% python3 -q
>>> import numpy as np
>>> np.set_printoptions(suppress=True, linewidth=140)
>>> tidy = lambda a: np.round(a, 2) + 0
>>> rng = np.random.default_rng(957)
>>> z = rng.integers(0, 2, 7)
>>> W0 = np.triu((z[:, None] == z) & (rng.random((7, 7)) < 0.8), 1).astype(int)
>>> W0 += W0.T
>>> print(W0)
[[0 0 1 0 1 1 1]
 [0 0 0 0 0 0 0]
 [1 0 0 0 1 1 1]
 [0 0 0 0 0 0 0]
 [1 0 1 0 0 1 0]
 [1 0 1 0 1 0 0]
 [1 0 1 0 0 0 0]]
>>> # 3 groups of indices that never mix
>>> z = rng.permutation(7)
>>> print(z)
[0 5 2 3 6 1 4]
>>> B = W0[z][:, z]
>>> print(np.trace(B))
0
>>> print(B)
[[0 1 1 0 1 0 1]
 [1 0 1 0 0 0 1]
 [1 1 0 0 1 0 1]
 [0 0 0 0 0 0 0]
 [1 0 1 0 0 0 0]
 [0 0 0 0 0 0 0]
 [1 1 1 0 0 0 0]]
>>> rk = np.linalg.matrix_rank(W0)
>>> print(rk)
5
>>> N = np.linalg.svd(W0)[2][rk:].T
>>> print(tidy(N @ N.T))
[[0. 0. 0. 0. 0. 0. 0.]
 [0. 1. 0. 0. 0. 0. 0.]
 [0. 0. 0. 0. 0. 0. 0.]
 [0. 0. 0. 1. 0. 0. 0.]
 [0. 0. 0. 0. 0. 0. 0.]
 [0. 0. 0. 0. 0. 0. 0.]
 [0. 0. 0. 0. 0. 0. 0.]]
>>> print([int(np.linalg.matrix_rank(W0[:i])) for i in range(1, len(W0) + 1)])
[1, 1, 2, 2, 3, 4, 5]
>>> print(np.allclose(W0 @ N, 0))
True
>>> print([int(np.linalg.matrix_rank(W0[:, :j + 1])) for j in range(7)])
[1, 1, 2, 2, 3, 4, 5]
>>> print(N.shape)
(7, 2)
>>> print(tidy(np.sort(np.linalg.eigvals(W0).real)))
[-1.68 -1.   -1.    0.    0.    0.36  3.32]
>>> print((W0 != 0).astype(int))
[[0 0 1 0 1 1 1]
 [0 0 0 0 0 0 0]
 [1 0 0 0 1 1 1]
 [0 0 0 0 0 0 0]
 [1 0 1 0 0 1 0]
 [1 0 1 0 1 0 0]
 [1 0 1 0 0 0 0]]
>>> print(W0 @ W0)
[[4 0 3 0 2 2 1]
 [0 0 0 0 0 0 0]
 [3 0 4 0 2 2 1]
 [0 0 0 0 0 0 0]
 [2 0 2 0 3 2 2]
 [2 0 2 0 2 3 2]
 [1 0 1 0 2 2 2]]
>>> E = np.load("run17.npy")
>>> print(E)
[[ 1  0  0  0  0  0]
 [-1 -2  0  0  0  0]
 [ 1 -1  0  0  0  0]
 [ 0  0  1  0  0  0]
 [ 0  0 -1 -2  0  0]
 [ 0  0  1 -1  0  0]
 [ 0  0  0  0  1  0]
 [ 0  0  0  0 -1 -2]
 [ 0  0  0  0  1 -1]]
>>> x = np.array([-3, 2, 0, -3, 1, 2])
>>> target = E @ x
>>> print(tidy(np.linalg.pinv(E) @ E))
[[1. 0. 0. 0. 0. 0.]
 [0. 1. 0. 0. 0. 0.]
 [0. 0. 1. 0. 0. 0.]
 [0. 0. 0. 1. 0. 0.]
 [0. 0. 0. 0. 1. 0.]
 [0. 0. 0. 0. 0. 1.]]
>>> print(tidy(np.linalg.solve(E.T @ E, E.T @ target)))
[-3.  2.  0. -3.  1.  2.]
>>> print(target)
[-3 -1 -5  0  6  3  1 -5 -1]
>>> target = target + 0.05 * rng.normal(size=9)
>>> print(tidy(target))
[-3.07 -0.89 -4.99 -0.01  5.98  2.96  1.01 -5.06 -1.01]
>>> beta, *_ = np.linalg.lstsq(E, target)
>>> print(tidy(np.linalg.norm(target - E @ beta)))
0.03
>>> print([round(float(np.linalg.norm(np.linalg.solve(E.T @ E + lam * np.eye(6), E.T @ target))), 2) for lam in (0, 1, 10, 100)])
[5.21, 4.08, 1.49, 0.21]
>>> print(tidy(beta))
[-3.04  1.96 -0.01 -2.98  1.01  2.02]
>>> print(tidy(E.T @ (target - E @ beta)))
[0. 0. 0. 0. 0. 0.]
>>> m1 = np.array([[0.0, 0.0, 0.0, 0.0, 9.0, 2.0, 7.0],
...     [0.0, 0.0, 0.0, 0.0, 8.0, 4.0, 3.0],
...     [0.0, 0.0, 0.0, 0.0, 9.0, 4.0, 3.0],
...     [0.0, 0.0, 0.0, 0.0, 6.0, 7.0, 5.0],
...     [9.0, 8.0, 9.0, 6.0, 0.0, 0.0, 0.0],
...     [2.0, 4.0, 4.0, 7.0, 0.0, 0.0, 0.0],
...     [7.0, 3.0, 3.0, 5.0, 0.0, 0.0, 0.0]])
>>> # looks like rank 6
>>> Uu, sig, Vh = np.linalg.svd(m1)
>>> vecs = Vh[:(sig > 1e-8).sum()]
>>> x = m1[5] + -2 * m1[4] + rng.integers(2) * np.eye(7)[0]
>>> print(x)
[-15. -12. -14.  -5.   0.   0.   0.]
>>> print(tidy(np.linalg.norm(x - vecs.T @ vecs @ x)))
0.0
>>> B = np.array([[6, 8, 1, 5, 6, 6],
...     [9, 9, 4, 4, 0, 7],
...     [7, 8, 8, 0, 7, 8],
...     [3, 7, 0, 8, 7, 9],
...     [7, 2, 9, 0, 6, 9],
...     [4, 5, 3, 4, 8, 8],
...     [2, 6, 1, 9, 1, 2],
...     [7, 2, 1, 6, 3, 6]])
>>> data = B.T @ B
>>> print(data)
[[293 266 182 166 203 323]
 [266 327 149 218 217 320]
 [182 149 173  48 144 211]
 [166 218  48 238 145 216]
 [203 217 144 145 244 293]
 [323 320 211 216 293 415]]
>>> # equal to its transpose
>>> B = data / np.sqrt((data ** 2).mean(axis=1, keepdims=True))
>>> print(np.linalg.matrix_rank(B) == np.linalg.matrix_rank(data))
True
>>> print(tidy(B[5]))
[1.06 1.05 0.69 0.71 0.96 1.36]
>>> print(np.linalg.matrix_rank(data - data.mean(axis=1, keepdims=True)))
5
>>> z = rng.integers(0, 3, 7)
>>> feats = (z[:, None] == z) * -3 + np.eye(7)
>>> print(feats)
[[-2.  0. -3.  0.  0.  0. -3.]
 [ 0. -2.  0. -3. -3.  0.  0.]
 [-3.  0. -2.  0.  0.  0. -3.]
 [ 0. -3.  0. -2. -3.  0.  0.]
 [ 0. -3.  0. -3. -2.  0.  0.]
 [ 0.  0.  0.  0.  0. -2.  0.]
 [-3.  0. -3.  0.  0.  0. -2.]]
>>> evals, vecs = np.linalg.eigh(feats)
>>> x = np.array([-3, -2, -3, 0, 2, 2, -3])
>>> print(tidy(vecs * np.maximum(evals, 0) @ vecs.T))
[[ 0.67  0.   -0.33  0.    0.    0.   -0.33]
 [ 0.    0.67  0.   -0.33 -0.33  0.    0.  ]
 [-0.33  0.    0.67  0.    0.    0.   -0.33]
 [ 0.   -0.33  0.    0.67 -0.33  0.    0.  ]
 [ 0.   -0.33  0.   -0.33  0.67  0.    0.  ]
 [ 0.    0.    0.    0.    0.    0.    0.  ]
 [-0.33  0.   -0.33  0.    0.    0.    0.67]]
>>> print(x @ feats @ x)
-216.0
>>> print(tidy(np.linalg.eigvalsh(feats[1:, 1:])))
[-8. -5. -2.  1.  1.  1.]
>>> print(tidy(x @ feats @ x / (x @ x)), evals[0], tidy(evals[-1]))
-5.54 -8.0 1.0
>>> print(np.abs(feats).sum(axis=1).max(), np.abs(evals).max())
8.0 8.0
>>> B = feats / np.sqrt((feats ** 2).mean(axis=1, keepdims=True))
>>> print(np.linalg.matrix_rank(feats - feats.mean(axis=1, keepdims=True)))
6
>>> print(np.linalg.matrix_rank(B) == np.linalg.matrix_rank(feats))
True
>>> print(tidy(B[2]))
[-1.69  0.   -1.13  0.    0.    0.   -1.69]
>>> print(tidy(feats - feats.mean(axis=1, keepdims=True)))
[[-0.86  1.14 -1.86  1.14  1.14  1.14 -1.86]
 [ 1.14 -0.86  1.14 -1.86 -1.86  1.14  1.14]
 [-1.86  1.14 -0.86  1.14  1.14  1.14 -1.86]
 [ 1.14 -1.86  1.14 -0.86 -1.86  1.14  1.14]
 [ 1.14 -1.86  1.14 -1.86 -0.86  1.14  1.14]
 [ 0.29  0.29  0.29  0.29  0.29 -1.71  0.29]
 [-1.86  1.14 -1.86  1.14  1.14  1.14 -0.86]]
>>> M = np.array([[-2, -1, -1, 0, 0, 2, 1, -1, -2],
...     [-2, 1, 2, 2, 0, 0, 2, 1, 1],
...     [-1, -1, -2, 2, -2, 2, 0, -2, 1],
...     [-2, 1, -2, 0, 2, -2, 2, 1, 1],
...     [1, 1, 2, -1, -2, -2, -1, -2, -2]])
>>> M[:, 0] = -2 * M[:, 7]
>>> print(M)
[[ 2 -1 -1  0  0  2  1 -1 -2]
 [-2  1  2  2  0  0  2  1  1]
 [ 4 -1 -2  2 -2  2  0 -2  1]
 [-2  1 -2  0  2 -2  2  1  1]
 [ 4  1  2 -1 -2 -2 -1 -2 -2]]
>>> u, v = M[3], M[4]
>>> print(u @ v)
-17
>>> pr = (u @ v) / (u @ u) * u
>>> print(tidy(pr))
[ 1.48 -0.74  1.48  0.   -1.48  1.48 -1.48 -0.74 -0.74]
>>> print(tidy(np.linalg.norm(u + v) ** 2 + np.linalg.norm(u - v) ** 2))
124.0
>>> print(tidy((v - pr) @ u))
0.0
>>> print(np.outer(u, v))
[[-8 -2 -4  2  4  4  2  4  4]
 [ 4  1  2 -1 -2 -2 -1 -2 -2]
 [-8 -2 -4  2  4  4  2  4  4]
 [ 0  0  0  0  0  0  0  0  0]
 [ 8  2  4 -2 -4 -4 -2 -4 -4]
 [-8 -2 -4  2  4  4  2  4  4]
 [ 8  2  4 -2 -4 -4 -2 -4 -4]
 [ 4  1  2 -1 -2 -2 -1 -2 -2]
 [ 4  1  2 -1 -2 -2 -1 -2 -2]]
>>> cov = E.T @ E
>>> print(np.trace(cov), (E ** 2).sum())
24 24
>>> print(np.diag(cov))
[3 5 3 5 3 5]
>>> print(tidy(np.linalg.svd(E, compute_uv=False) ** 2))
[5.41 5.41 5.41 2.59 2.59 2.59]
>>> t = np.radians(135)
>>> Rm = np.eye(9)
>>> Rm[8, 8] = Rm[6, 6] = np.cos(t)
>>> Rm[8, 6], Rm[6, 8] = -np.sin(t), np.sin(t)
>>> print(tidy(Rm))
[[ 1.    0.    0.    0.    0.    0.    0.    0.    0.  ]
 [ 0.    1.    0.    0.    0.    0.    0.    0.    0.  ]
 [ 0.    0.    1.    0.    0.    0.    0.    0.    0.  ]
 [ 0.    0.    0.    1.    0.    0.    0.    0.    0.  ]
 [ 0.    0.    0.    0.    1.    0.    0.    0.    0.  ]
 [ 0.    0.    0.    0.    0.    1.    0.    0.    0.  ]
 [ 0.    0.    0.    0.    0.    0.   -0.71  0.    0.71]
 [ 0.    0.    0.    0.    0.    0.    0.    1.    0.  ]
 [ 0.    0.    0.    0.    0.    0.   -0.71  0.   -0.71]]
>>> B = M @ Rm.T
>>> print(tidy(B))
[[ 2.   -1.   -1.    0.    0.    2.   -2.12 -1.    0.71]
 [-2.    1.    2.    2.    0.    0.   -0.71  1.   -2.12]
 [ 4.   -1.   -2.    2.   -2.    2.    0.71 -2.   -0.71]
 [-2.    1.   -2.    0.    2.   -2.   -0.71  1.   -2.12]
 [ 4.    1.    2.   -1.   -2.   -2.   -0.71 -2.    2.12]]
>>> print(np.allclose(np.linalg.norm(M, axis=1), np.linalg.norm(B, axis=1)))
True
>>> print(tidy(np.linalg.norm(M, "nuc")))
23.69
>>> print(tidy(np.linalg.norm(M, 1)), tidy(np.linalg.norm(M, np.inf)))
14.0 17.0
>>> print(tidy(np.linalg.norm(M) ** 2 / np.linalg.norm(M, 2) ** 2))
1.84
>>> print(tidy(np.linalg.norm(M, 2)))
8.57
>>> x = np.array([-1, 0, -1, 0, 2, 2, -2, -1, 1])
>>> print(np.einsum("ij,j->i", M, x))
[  0  -4   1   0 -12]
>>> print(np.sign((M @ x).round(6)))
[ 0 -1  1  0 -1]
>>> print(M @ (2 * x))
[  0  -8   2   0 -24]
>>> print(np.linalg.norm(M @ x) <= np.linalg.norm(M, 2) * np.linalg.norm(x) + 1e-9)
True
>>> x @ M
Traceback (most recent call last):
  File "<python-input-100>", line 1, in <module>
    x @ M
    ~~^~~
ValueError: matmul: Input operand 1 has a mismatch in its core dimension 0, with gufunc signature (n?,k),(k,m?)->(n?,m?) (size 5 is different from 9)
>>> print(M @ x)
[  0  -4   1   0 -12]
>>> arr = np.load("dump.npy")
>>> print(arr)
[[-2.58  0.57  0.98 -2.62  2.6  -2.09  6.78  3.61 -0.97  3.77]
 [-0.73 -0.48 -0.55 -1.17  4.53 -3.28  0.11  5.06 -1.46 -6.2 ]
 [-2.56 -7.   -0.09 -2.68  2.71 -2.31 -2.51  1.88  3.26  2.03]
 [ 2.3   1.14  0.35 -0.18  4.51  3.19  1.37  3.85  0.5  -6.76]
 [ 1.23  1.19 -1.31 -0.07 -3.37 -3.24 -4.59 -3.82 -3.43  5.11]
 [-0.23  3.71 -1.08  2.27  4.32  5.47  3.47 -0.63  3.59 -2.46]
 [ 2.09  3.22  0.05  0.93 -5.56 -0.59 -1.96  5.58 -0.95 -4.14]
 [-3.11  1.46  1.86  6.18  1.98  0.8  -4.75  2.65  0.39 -3.5 ]
 [ 0.9  -2.17 -4.73 -4.06  2.87  4.22  0.24 -4.2  -3.22  1.24]
 [-0.81 -2.79 -6.06 -1.03 -4.66 -0.38  1.16  0.92  5.34  1.06]
 [ 1.39  1.76 -2.35 -1.81  5.09 -1.06  0.98  2.58  3.53  6.25]
 [ 1.53  2.11  3.44  2.81  5.51 -1.17 -3.87  4.13 -2.58 -1.75]
 [-2.58 -1.16 -1.43 -2.86 -2.51 -2.32  1.38 -1.2  -7.8  -2.43]
 [ 6.19  2.97 -1.72 -1.5   4.2  -2.69 -3.79  1.1   0.76  2.58]
 [-1.52  4.65 -1.32  0.81 -3.81 -6.54 -1.38 -1.04 -1.36 -3.4 ]
 [ 4.22  0.36  2.19  1.68 -5.   -6.52 -1.48  0.64  0.35  2.05]
 [-3.84  1.34 -1.56 -0.93 -2.75 -6.62 -2.92  1.18 -2.47  3.57]
 [-2.21 -1.79 -6.61  0.98 -4.61 -4.28 -1.78 -1.33 -1.09 -1.27]
 [-0.24  0.95 -0.66  4.94  0.5   2.58  3.34 -6.62  2.64  2.31]
 [-4.41 -1.2  -7.16 -0.65 -3.93  1.5  -2.1   1.53  1.59  0.61]
 [-0.64 -1.26 -0.07 -1.79 -2.72 -4.5  -4.79 -5.53 -1.6   3.33]]
>>> x = np.array([-1, -1, 2, -2, 3, 3, 2, 1, 0, 2])
>>> target = arr @ x
>>> print(tidy(np.linalg.solve(arr.T @ arr, arr.T @ target)))
[-1. -1.  2. -2.  3.  3.  2.  1.  0.  2.]
>>> target = target + 0.02 * rng.normal(size=21)
>>> print(tidy(target))
[ 35.46  -0.92  16.87  13.82 -27.5   20.58 -32.15 -12.49  19.96 -16.22  24.92   3.5  -11.17  -6.38 -49.02 -36.32 -24.39 -45.26   2.01
 -16.17 -24.76]
>>> beta, *_ = np.linalg.lstsq(arr, target)
>>> print([round(float(np.linalg.norm(np.linalg.solve(arr.T @ arr + lam * np.eye(10), arr.T @ target))), 2) for lam in (0, 1, 10, 100)])
[6.08, 6.05, 5.8, 4.46]
>>> print(tidy(beta))
[-1. -1.  2. -2.  3.  3.  2.  1.  0.  2.]
>>> Ac = (arr - arr.mean(axis=0)) / arr.std(axis=0)
>>> print(np.argwhere(np.abs(Ac) > 2))
[[ 0  6]
 [ 2  1]
 [ 5  5]
 [ 7  3]
 [12  8]
 [13  0]
 [18  7]
 [19  2]]
>>> beta = np.linalg.lstsq(np.delete(Ac, 8, axis=1), Ac[:, 8])[0]
>>> print(np.abs(beta).argmax())
3
>>> print(tidy(beta))
[ 0.29 -0.36 -0.47  0.73  0.15  0.08  0.26  0.44  0.44]
>>> q, Rm = np.linalg.qr(arr)
>>> print(tidy(q.T @ q))
[[1. 0. 0. 0. 0. 0. 0. 0. 0. 0.]
 [0. 1. 0. 0. 0. 0. 0. 0. 0. 0.]
 [0. 0. 1. 0. 0. 0. 0. 0. 0. 0.]
 [0. 0. 0. 1. 0. 0. 0. 0. 0. 0.]
 [0. 0. 0. 0. 1. 0. 0. 0. 0. 0.]
 [0. 0. 0. 0. 0. 1. 0. 0. 0. 0.]
 [0. 0. 0. 0. 0. 0. 1. 0. 0. 0.]
 [0. 0. 0. 0. 0. 0. 0. 1. 0. 0.]
 [0. 0. 0. 0. 0. 0. 0. 0. 1. 0.]
 [0. 0. 0. 0. 0. 0. 0. 0. 0. 1.]]
>>> B = np.c_[arr[:, :4] @ np.array([[6, -7, 8, 2], [-7, -5, 8, 3], [4, 9, 1, 1], [9, 7, 3, -4]]), np.array([-5, 4, -5, -3, 0, 3, -1, -4, 4, 0, 0, -3, 5, -5, -1, 2, 3, 5, -5, -2, 5])]
>>> print(tidy(B))
[[-39.13   5.69 -22.96   8.01  -5.  ]
 [-13.75  -5.63 -13.74   1.23   4.  ]
 [  9.16  33.35 -84.61 -15.49  -5.  ]
 [  5.6  -19.91  27.33   9.09  -3.  ]
 [ -6.82 -26.84  17.84   5.     0.  ]
 [-11.24 -10.77  33.57   0.51   3.  ]
 [ -1.43 -23.77  45.32  10.17  -1.  ]
 [ 34.18  74.47   7.2  -24.7   -4.  ]
 [-34.87 -66.44 -27.07   6.8    4.  ]
 [-18.84 -42.13 -37.95 -11.93   0.  ]
 [-29.67 -52.35  17.42  12.95   0.  ]
 [ 33.46  29.37  40.99   1.59  -3.  ]
 [-38.82  -9.03 -39.93   1.37   5.  ]
 [ -4.03 -84.16  67.06  25.57  -5.  ]
 [-39.66 -18.82  26.15   6.35  -1.  ]
 [ 46.68   0.13  43.87   4.99   2.  ]
 [-47.03  -0.37 -24.35  -1.5    3.  ]
 [-18.35 -28.21 -35.67 -20.32   5.  ]
 [ 33.73  25.57  19.84 -18.05  -5.  ]
 [-52.55 -32.12 -53.99 -16.98  -2.  ]
 [-11.41  -2.38 -20.64   2.03   5.  ]]
>>> print(tidy(np.linalg.norm(B - arr @ np.linalg.lstsq(arr, B)[0], axis=0)))
[ 0.    0.    0.    0.   12.53]
>>> print(tidy(np.linalg.lstsq(arr, B[:, 0])[0]))
[ 6. -7.  4.  9.  0.  0.  0.  0.  0.  0.]
>>> print(np.linalg.matrix_rank(np.c_[arr, B]))
11
>>> F = np.array([[1, -1, 1, -1, -1, 1, -1, 1],
...     [1, 1, -1, -1, 1, 1, -1, -1],
...     [1, 1, 1, 1, -1, -1, -1, -1],
...     [1, -1, -1, 1, -1, 1, 1, -1],
...     [1, 1, -1, -1, -1, -1, 1, 1],
...     [1, -1, -1, 1, 1, -1, -1, 1],
...     [1, -1, 1, -1, 1, -1, 1, -1],
...     [1, 1, 1, 1, 1, 1, 1, 1]])
>>> x = np.array([0, -2, -3, -2, -2, 3, -3, 1])
>>> target = F @ x
>>> beta, lr = np.zeros(8), 1 / np.linalg.norm(F, 2) ** 2
>>> for i in range(300):
...     beta -= lr * F.T @ (F @ beta - target)
...     if i % 50 == 0: print(i, round(np.linalg.norm(F @ beta - target), 2))
... 
0 0.0
50 0.0
100 0.0
150 0.0
200 0.0
250 0.0
>>> print(tidy(np.linalg.cond(F)))
1.0
>>> print(tidy(beta))
[ 0. -2. -3. -2. -2.  3. -3.  1.]
